In [1]: import numpy as np

In [2]: import numpy.linalg as la

In [3]: np.set_printoptions(precision=1, suppress=True, linewidth=160, legacy="1.25")

In [4]: A = np.load("dump.npy")

In [5]: print(A)
[[0 1 0 1 1]
 [1 0 0 0 1]
 [0 0 0 0 1]
 [1 0 0 0 1]
 [1 1 1 1 0]]

In [6]: print(np.abs(np.diag(la.qr(A)[1])) > 1e-9)
[ True  True  True False  True]

In [7]: print(np.round(A @ la.pinv(A) @ A, 1) + 0)
[[0. 1. 0. 1. 1.]
 [1. 0. 0. 0. 1.]
 [0. 0. 0. 0. 1.]
 [1. 0. 0. 0. 1.]
 [1. 1. 1. 1. 0.]]

In [8]: print(la.lstsq(A[:-1].T, A[-1])[2])
3

In [9]: print([round(float(x), 1) for x in la.svd(A, compute_uv=False)[:3]])
[2.7, 1.7, 1.3]

In [10]: print(round(float(la.norm(A, 2) / la.norm(A)), 1))
0.8

In [11]: print(la.cond(A) > 100)
True

In [12]: mat = np.loadtxt("run19.csv", delimiter=",")

In [13]: print(mat)
[[ 1.  0.  5.  1.]
 [ 2.  0. 10.  1.]
 [ 0.  1.  8.  0.]
 [ 3.  3.  0. 11.]
 [ 0.  0.  6.  0.]
 [ 2.  0.  0.  9.]
 [ 1.  1.  0.  9.]
 [ 1.  0.  0.  5.]
 [ 1.  0.  0.  9.]
 [ 3.  2.  1.  5.]
 [ 0.  0.  0.  7.]
 [ 0.  0.  0.  5.]
 [ 1.  1. 10.  0.]
 [ 0.  1.  0.  1.]
 [ 0.  1. 11.  0.]
 [ 0.  1.  0.  3.]
 [ 0.  0.  6.  0.]
 [ 0.  0.  8.  0.]
 [ 0.  3.  0.  0.]
 [ 0.  0.  3.  0.]
 [ 3.  1.  5.  3.]
 [ 0.  1.  4.  0.]
 [ 0.  1. 14.  0.]
 [ 0.  0.  0.  0.]
 [ 0.  1.  2.  1.]
 [ 2.  0. 10.  1.]
 [ 0.  0.  8.  0.]
 [ 3.  0.  0.  9.]
 [ 1.  2.  9.  0.]
 [ 1.  1.  0.  7.]
 [ 3.  0.  0. 11.]
 [ 2.  1.  6.  1.]
 [ 0.  0.  5.  0.]
 [ 0.  0.  0.  3.]
 [ 0.  0. 13.  0.]
 [ 0.  1.  0.  3.]]

In [14]: Xc = (mat - mat.mean(axis=0)) / mat.std(axis=0)

In [15]: print(Xc.std(axis=0))
[1. 1. 1. 1.]

In [16]: print(np.argwhere(np.abs(Xc) > 2))
[[ 3  1]
 [ 3  3]
 [18  1]
 [22  2]
 [30  3]
 [34  2]]

In [17]: c = la.lstsq(np.delete(Xc, 3, axis=1), Xc[:, 3])[0]

In [18]: print(np.abs(c).argmax())
2

In [19]: Q, V = la.qr(mat[:, :3])[0], la.qr(mat[:, 3:])[0]

In [20]: sv = la.svd(Q.T @ V, compute_uv=False)

In [21]: print((sv > 0.9).sum())
0

In [22]: print(np.degrees(np.arccos(sv.clip(0, 1))))
[38.9]

In [23]: print(sv)
[0.8]

In [24]: print(round(la.norm(Q @ Q.T - V @ V.T, 2), 1))
1.0

In [25]: print(round(float(la.norm(mat[31], 1)), 1), round(la.norm(mat[31], np.inf), 1))
10.0 6.0

In [26]: print(round(float(la.norm(mat[31] - mat[14])), 1))
5.5

In [27]: print(la.norm(mat, axis=0))
[ 8.2  6.2 35.7 27.9]

In [28]: print(mat[31] @ mat[14])
67.0

In [29]: print(np.round(la.norm(mat, 2), 1))
36.0

In [30]: print(np.round(la.norm(mat, "nuc"), 1))
74.6

In [31]: X = np.minimum.outer(np.arange(1, 4), np.arange(1, 4)) * 5

In [32]: print(X)
[[ 5  5  5]
 [ 5 10 10]
 [ 5 10 15]]

In [33]: print(round(la.eigvals(X).sum().real, 1))
30.0

In [34]: print(round(float(la.det(X[::-1])), 1))
-125.0

In [35]: print(round(float(la.det(2 * X)), 1), round(la.det(X), 1))
1000.0 125.0

In [36]: print(np.einsum("ii->", X))
30

In [37]: print(np.einsum("ij,ji->", X, X))
650

In [38]: print(la.eigvals(X))
[25.2  3.2  1.5]

In [39]: print(np.poly(X))
[   1.  -30.  125. -125.]

In [40]: print(np.round(la.det(X.T), 1))
125.0

In [41]: low = la.cholesky(X)

In [42]: print(low)
[[2.2 0.  0. ]
 [2.2 2.2 0. ]
 [2.2 2.2 2.2]]

In [43]: print(round(np.prod(np.diag(low)) ** 2, 1), round(la.det(X), 1))
125.0 125.0

In [44]: print(la.eigvalsh(X).min() > 0)
True

In [45]: print(X / np.sqrt(np.outer(np.diag(X), np.diag(X))))
[[1.  0.7 0.6]
 [0.7 1.  0.8]
 [0.6 0.8 1. ]]

In [46]: W1 = np.array([[1, 0, 0, 0, 2, 2], [3, 0, 2, 1, 3, 2], [0, 2, 2, 0, 3, 3]])

In [47]: c = np.array([0, 0, 0, 1, 0, 1])

In [48]: act = np.maximum(X @ W1 + c, 0)

In [49]: print((act > 0).mean(axis=0))
[1. 1. 1. 1. 1. 1.]

In [50]: print((act > 0).astype(int))
[[1 1 1 1 1 1]
 [1 1 1 1 1 1]
 [1 1 1 1 1 1]]

In [51]: W2 = np.array([[4, 5], [2, -1], [3, -3], [-1, 5], [-1, -4], [5, -8]])

In [52]: print((act @ W2).round(6).argmax(axis=1))
[0 0 0]

In [53]: print(W1 @ W2)
[[ 12 -19]
 [ 24 -14]
 [ 22 -44]]

In [54]: print(act @ W2)
[[ 294 -388]
 [ 524 -678]
 [ 634 -898]]
